$ ipython --no-banner

In [1]: import numpy as np

In [2]: from numpy import linalg as LA

In [3]: np.set_printoptions(precision=2, suppress=True, linewidth=120)

In [4]: M = np.load("run6.npy")

In [5]: print(M)
[[-1.23 -1.39  1.43  0.47]
 [ 0.33  1.29 -0.93  0.03]
 [-1.2  -2.64  2.16  0.24]]

In [6]: print(LA.lstsq(M[:-1].T, M[-1])[2])
2

In [7]: U, s, vt = LA.svd(M)

In [8]: print(s.round(2) + 0)
[4.59 0.65 0.  ]

In [9]: out = U[:, :2] @ np.diag(s[:2]) @ vt[:2]

In [10]: print(round(np.abs(M - out).max(), 2))
0.0

In [11]: print(np.round(LA.norm(M - out) / LA.norm(M), 2))
0.0

In [12]: rank = LA.matrix_rank(M)

In [13]: print(rank)
2

In [14]: ns = LA.svd(M)[2][rank:].T

In [15]: print([int(LA.matrix_rank(M[:i])) for i in range(1, len(M) + 1)])
[1, 2, 2]

In [16]: print(np.round(M @ ns, 2) + 0)
[[0. 0.]
 [0. 0.]
 [0. 0.]]

In [17]: print([int(LA.matrix_rank(M[:, :j + 1])) for j in range(4)])
[1, 2, 2, 2]

In [18]: print(np.allclose(M @ ns, 0))
True

In [19]: print(ns.shape)
(4, 2)

In [20]: th = np.radians(30)

In [21]: R = np.eye(4)

In [22]: R[3, 3] = R[0, 0] = np.cos(th)

In [23]: R[3, 0], R[0, 3] = -np.sin(th), np.sin(th)

In [24]: print(R)
[[ 0.87  0.    0.    0.5 ]
 [ 0.    1.    0.    0.  ]
 [ 0.    0.    1.    0.  ]
 [-0.5   0.    0.    0.87]]

In [25]: out = M @ R.T

In [26]: print(np.allclose(M @ M.T, out @ out.T))
True

In [27]: print(np.allclose(LA.norm(M, axis=1), LA.norm(out, axis=1)))
True

In [28]: print(np.round(LA.svd(M, compute_uv=False), 2) + 0, np.round(LA.svd(out, compute_uv=False), 2) + 0)
[4.59 0.65 0.  ] [4.59 0.65 0.  ]

In [29]: print(out)
[[-0.83 -1.39  1.43  1.02]
 [ 0.3   1.29 -0.93 -0.14]
 [-0.92 -2.64  2.16  0.81]]

In [30]: out = np.array([[2, 3, -1, 1, -3],
    ...:     [-2, -2, -1, -1, -2],
    ...:     [-2, 3, 2, 3, 2],
    ...:     [2, 0, 2, -1, -2],
    ...:     [1, 3, -1, -1, -3]])

In [31]: m1 = np.triu(out)

In [32]: print(m1)
[[ 2  3 -1  1 -3]
 [ 0 -2 -1 -1 -2]
 [ 0  0  2  3  2]
 [ 0  0  0 -1 -2]
 [ 0  0  0  0 -3]]

In [33]: print(LA.matrix_rank(m1 - m1[0, 0] * np.eye(5)))
4

In [34]: print([int(LA.matrix_rank(LA.matrix_power(m1, p))) for p in range(1, 6)])
[5, 5, 5, 5, 5]

In [35]: print(m1 @ m1)
[[ 4  0 -7 -5 -7]
 [ 0  4  0  0 10]
 [ 0  0  4  3 -8]
 [ 0  0  0  1  8]
 [ 0  0  0  0  9]]

In [36]: print(np.sort(LA.eigvals(m1)))
[-3. -2. -1.  2.  2.]

In [37]: rng = np.random.default_rng(7323)

In [38]: lab = rng.permutation(5)

In [39]: print(lab)
[4 2 3 1 0]

In [40]: out = m1[lab][:, lab]

In [41]: print(np.allclose(out, m1))
False

In [42]: print(np.diag(out))
[-3  2 -1 -2  2]

In [43]: print(round(float(LA.det(out)), 2), np.round(LA.det(m1[lab]), 2))
-24.0 24.0

In [44]: print(out)
[[-3  0  0  0  0]
 [ 2  2  3  0  0]
 [-2  0 -1  0  0]
 [-2 -1 -1 -2  0]
 [-3 -1  1  3  2]]

In [45]: out = m1 + rng.integers(-2, 3, (5, 4)) @ rng.integers(-2, 3, (4, 5))

In [46]: print(out)
[[ 5  7 -2  0 -3]
 [-9 -7  1  1 -3]
 [-1  1  2  8  5]
 [-7 -4  2  0 -2]
 [-3  4  2 -1  1]]

In [47]: print(out - m1)
[[ 3  4 -1 -1  0]
 [-9 -5  2  2 -1]
 [-1  1  0  5  3]
 [-7 -4  2  1  0]
 [-3  4  2 -1  4]]

In [48]: print(LA.matrix_rank(out - m1, tol=1e-8))
4

In [49]: print(np.round(LA.svd(out - m1, compute_uv=False), 2) + 0)
[14.46  7.48  5.16  1.53  0.  ]

In [50]: print(np.abs(out - m1).sum(axis=1))
[ 9 19 10 14 14]

In [51]: u = np.array([2, 3, 3, 5, 5])

In [52]: out = m1 + np.outer(u, np.eye(5)[3])

In [53]: print(out)
[[ 2.  3. -1.  3. -3.]
 [ 0. -2. -1.  2. -2.]
 [ 0.  0.  2.  6.  2.]
 [ 0.  0.  0.  4. -2.]
 [ 0.  0.  0.  5. -3.]]

In [54]: print(LA.matrix_rank(LA.inv(out) - LA.inv(m1), tol=1e-8))
1

In [55]: ev, V = LA.eig(m1)

In [56]: print(np.sort(LA.eigvals(m1 @ m1)))
[1. 4. 4. 4. 9.]

In [57]: print(ev)
[ 2. -2.  2. -1. -3.]

In [58]: out = np.array([[2, -4], [-7, 3]])

In [59]: cent = np.array([[-2, -2, 1], [-2, -1, -2], [-1, -2, -1]])

In [60]: W0 = np.block([[out, np.zeros((2, 3))], [np.zeros((3, 2)), cent]])

In [61]: print(W0)
[[ 2. -4.  0.  0.  0.]
 [-7.  3.  0.  0.  0.]
 [ 0.  0. -2. -2.  1.]
 [ 0.  0. -2. -1. -2.]
 [ 0.  0. -1. -2. -1.]]

In [62]: O, R = LA.qr(W0)

In [63]: print(O @ R)
[[ 2. -4.  0.  0.  0.]
 [-7.  3.  0.  0.  0.]
 [ 0.  0. -2. -2.  1.]
 [ 0.  0. -2. -1. -2.]
 [ 0.  0. -1. -2. -1.]]

In [64]: print(R)
[[-7.28  3.98  0.    0.    0.  ]
 [ 0.   -3.02  0.    0.    0.  ]
 [ 0.    0.    3.    2.67  1.  ]
 [ 0.    0.    0.   -1.37  0.49]
 [ 0.    0.    0.    0.   -2.18]]

In [65]: print(np.allclose(R.T @ R, W0.T @ W0))
True

In [66]: print(np.trace(O @ O.T))
5.0

In [67]: u, g = W0[4], W0[3]

In [68]: print(u @ u)
6.0

In [69]: print(u @ g)
6.0

In [70]: p = (u @ g) / (u @ u) * u

In [71]: print(LA.matrix_rank(np.outer(u, g)))
1

In [72]: print(p)
[ 0.  0. -1. -2. -1.]

In [73]: print(g - p)
[ 0.  0. -1.  1. -1.]

In [74]: out = LA.inv(W0)

In [75]: print(LA.inv(out))
[[ 2. -4. -0. -0. -0.]
 [-7.  3. -0. -0. -0.]
 [-0. -0. -2. -2.  1.]
 [-0. -0. -2. -1. -2.]
 [-0. -0. -1. -2. -1.]]

In [76]: print(np.allclose(out, W0.T))
False

In [77]: print(round(float(LA.cond(W0)), 2))
8.97

In [78]: X = np.load("arr.npy")

In [79]: print(X)
[[  8.   7.   3.  -1.]
 [ -3.  -4.  -1.   1.]
 [-15. -11.  -6.   1.]
 [  6.   4.   2.  -1.]]

In [80]: out = np.array([[1, -3, 3], [-1, 1, 2], [-1, 1, 3], [0, 1, 0]])

In [81]: print(np.einsum("ik,kj->ji", X, out))
[[ -2.   2.   2.   0.]
 [-15.   5.  29. -13.]
 [ 47. -20. -85.  32.]]

In [82]: print(out.T @ X.T)
[[ -2.   2.   2.   0.]
 [-15.   5.  29. -13.]
 [ 47. -20. -85.  32.]]

In [83]: print(np.vstack([X, out.T]).shape)
(7, 4)

In [84]: print(np.einsum("ik,kj->ij", X, out))
[[ -2. -15.  47.]
 [  2.   5. -20.]
 [  2.  29. -85.]
 [  0. -13.  32.]]

In [85]: print(LA.matrix_rank(X @ out))
3

In [86]: print(LA.matrix_rank(np.vstack([X, out.T])))
4

In [87]: print(X @ out)
[[ -2. -15.  47.]
 [  2.   5. -20.]
 [  2.  29. -85.]
 [  0. -13.  32.]]
